In [1]: import numpy as np

In [2]: from numpy import linalg as LA

In [3]: np.set_printoptions(precision=1, suppress=True, linewidth=200)

In [4]: def tidy(a):
   ...:     return np.round(a, 1) + 0
   ...: 

In [5]: W0 = np.load("case15.npy")

In [6]: W0
Out[6]: 
array([[-6.9, -5.7,  9. ],
       [-4.8, -6.5,  8.9],
       [-4.7, -5.6,  8.4],
       [-5.4, -5.4, 10.9],
       [-3.4, -6.2, 10.2],
       [-5.8, -5.1,  7.8],
       [-6.3, -5.9,  9. ],
       [-5.7, -5.1, 11.4],
       [-5.1, -5.7,  9.3],
       [-6.1, -6.5,  7.2],
       [-5.2, -5.7,  9.4],
       [-6. , -4.6,  9.4],
       [-5.8, -4.8,  8.6],
       [-4.8, -5.9,  9.8],
       [-6.1, -6.2,  9.4],
       [-5.9, -5.4,  9.8],
       [-7. , -8.6,  8.9],
       [-5. , -6. , 10.3],
       [-6. , -6. , 10.8],
       [-4.5, -6. ,  8.6],
       [-6.5, -5.8,  8.2],
       [-6.3, -7.4,  8.7],
       [-4.2, -6. ,  8.3],
       [-6.6, -6.7, 10.1],
       [-5.8, -4.4, 10.4]])

In [7]: Xc = (W0 - W0.mean(axis=0)) / W0.std(axis=0)

In [8]: np.argwhere(np.abs(Xc) > 2)
Out[8]: 
array([[ 4,  0],
       [ 7,  2],
       [ 9,  2],
       [16,  1]])

In [9]: tidy(Xc.std(axis=0))
Out[9]: array([1., 1., 1.])

In [10]: c = LA.lstsq(np.delete(Xc, 0, axis=1), Xc[:, 0])[0]

In [11]: tidy(c)
Out[11]: array([0.2, 0.1])

In [12]: tidy(1 - np.var(Xc[:, 0] - np.delete(Xc, 0, axis=1) @ c))
Out[12]: np.float64(0.0)

In [13]: basis = W0[[6, 21]].astype(float)

In [14]: for _ in range(5):
    ...:     labels = LA.norm(W0[:, None] - basis, axis=-1).argmin(axis=1)
    ...:     basis = np.array([W0[labels == j].mean(axis=0) for j in range(2)])
    ...: 

In [15]: labels
Out[15]: array([0, 0, 0, 0, 0, 0, 0, 0, 0, 1, 0, 0, 0, 0, 0, 0, 1, 0, 0, 0, 0, 1, 0, 0, 0])

In [16]: np.bincount(labels)
Out[16]: array([22,  3])

In [17]: np.abs(basis[1] - basis[0]).argmax()
Out[17]: np.int64(1)

In [18]: tidy(basis)
Out[18]: 
array([[-5.5, -5.7,  9.5],
       [-6.5, -7.5,  8.3]])
